$ ipython --no-banner

In [1]: import numpy as np

In [2]: np.set_printoptions(suppress=True, linewidth=140)

In [3]: feats = np.loadtxt("sample14.csv", delimiter=",")

In [4]: feats
Out[4]: 
array([[ 0.,  3.,  3.,  3.,  2.,  2., -3.,  1., -2., -3., -1.,  0., -2., -3.,  3.,  2.],
       [ 0.,  0.,  0., -3.,  1., -3.,  1., -1.,  1.,  2., -3.,  3., -1.,  0., -1.,  3.],
       [ 0.,  0.,  0.,  2.,  3., -3.,  3.,  2., -1., -1., -1.,  2.,  0.,  2.,  2., -1.],
       [ 0.,  0.,  0.,  0.,  2., -1.,  2.,  3.,  1.,  0.,  1.,  3., -3., -1.,  3., -3.],
       [ 0.,  0.,  0.,  0.,  0.,  3., -2., -1.,  1., -3.,  2., -1., -3., -1.,  1., -3.],
       [ 0.,  0.,  0.,  0.,  0.,  0.,  1.,  0.,  1.,  2.,  1.,  1., -2., -1.,  0., -1.],
       [ 0.,  0.,  0.,  0.,  0.,  0.,  0.,  1.,  0.,  2.,  1.,  2., -1., -1., -1., -1.],
       [ 0.,  0.,  0.,  0.,  0.,  0.,  0.,  0., -2., -3., -3.,  1., -2., -1.,  0.,  2.],
       [ 0.,  0.,  0.,  0.,  0.,  0.,  0.,  0.,  0., -3.,  1.,  3., -1.,  3., -3.,  0.],
       [ 0.,  0.,  0.,  0.,  0.,  0.,  0.,  0.,  0.,  0., -3.,  2.,  1.,  3.,  3., -2.],
       [ 0.,  0.,  0.,  0.,  0.,  0.,  0.,  0.,  0.,  0.,  0.,  2.,  0.,  2.,  3.,  1.],
       [ 0.,  0.,  0.,  0.,  0.,  0.,  0.,  0.,  0.,  0.,  0.,  0.,  3.,  1., -1., -2.],
       [ 0.,  0.,  0.,  0.,  0.,  0.,  0.,  0.,  0.,  0.,  0.,  0.,  0., -2., -2.,  0.],
       [ 0.,  0.,  0.,  0.,  0.,  0.,  0.,  0.,  0.,  0.,  0.,  0.,  0.,  0.,  0.,  0.],
       [ 0.,  0.,  0.,  0.,  0.,  0.,  0.,  0.,  0.,  0.,  0.,  0.,  0.,  0.,  0., -1.],
       [ 0.,  0.,  0.,  0.,  0.,  0.,  0.,  0.,  0.,  0.,  0.,  0.,  0.,  0.,  0.,  0.]])

In [5]: rng = np.random.default_rng(585)

In [6]: labels = rng.permutation(16)

In [7]: labels
Out[7]: array([ 3,  2,  9,  5,  1,  7,  6, 15, 10,  8, 11, 14,  0, 12, 13,  4])

In [8]: out = feats[labels][:, labels]

In [9]: np.allclose(out, feats)
Out[9]: False

In [10]: print(np.diag(out))
[0. 0. 0. 0. 0. 0. 0. 0. 0. 0. 0. 0. 0. 0. 0. 0.]

In [11]: np.trace(out)
Out[11]: np.float64(0.0)

In [12]: round(float(np.linalg.det(out)), 1), np.round(np.linalg.det(feats[labels]), 1)
Out[12]: (0.0, np.float64(0.0))
